$ ipython --no-banner

In [1]: import numpy as np

In [2]: import numpy.linalg as la

In [3]: np.set_printoptions(precision=3, suppress=True, linewidth=120)

In [4]: def tidy(a):
   ...:     return np.round(a, 3) + 0
   ...: 

In [5]: Y = np.array([[-2, 0], [-2, 0], [2, 0]])

In [6]: m1 = np.tile(Y, (2, 3))

In [7]: m1
Out[7]: 
array([[-2,  0, -2,  0, -2,  0],
       [-2,  0, -2,  0, -2,  0],
       [ 2,  0,  2,  0,  2,  0],
       [-2,  0, -2,  0, -2,  0],
       [-2,  0, -2,  0, -2,  0],
       [ 2,  0,  2,  0,  2,  0]])

In [8]: m1 @ m1
Out[8]: 
array([[ 4,  0,  4,  0,  4,  0],
       [ 4,  0,  4,  0,  4,  0],
       [-4,  0, -4,  0, -4,  0],
       [ 4,  0,  4,  0,  4,  0],
       [ 4,  0,  4,  0,  4,  0],
       [-4,  0, -4,  0, -4,  0]])

In [9]: tidy(la.det(m1))
Out[9]: np.float64(0.0)

In [10]: tidy(np.abs(la.eigvals(m1)).max())
Out[10]: np.float64(2.0)

In [11]: la.matrix_power(m1, 4)
Out[11]: 
array([[ 16,   0,  16,   0,  16,   0],
       [ 16,   0,  16,   0,  16,   0],
       [-16,   0, -16,   0, -16,   0],
       [ 16,   0,  16,   0,  16,   0],
       [ 16,   0,  16,   0,  16,   0],
       [-16,   0, -16,   0, -16,   0]])

In [12]: np.count_nonzero(m1)
Out[12]: np.int64(18)

In [13]: print(la.matrix_rank(m1))
1

In [14]: np.diff(m1, axis=0)
Out[14]: 
array([[ 0,  0,  0,  0,  0,  0],
       [ 4,  0,  4,  0,  4,  0],
       [-4,  0, -4,  0, -4,  0],
       [ 0,  0,  0,  0,  0,  0],
       [ 4,  0,  4,  0,  4,  0]])

In [15]: m1.sum(axis=1)
Out[15]: array([-6, -6,  6, -6, -6,  6])

In [16]: m1.shape
Out[16]: (6, 6)

In [17]: tidy(la.norm(m1))
Out[17]: np.float64(8.485)
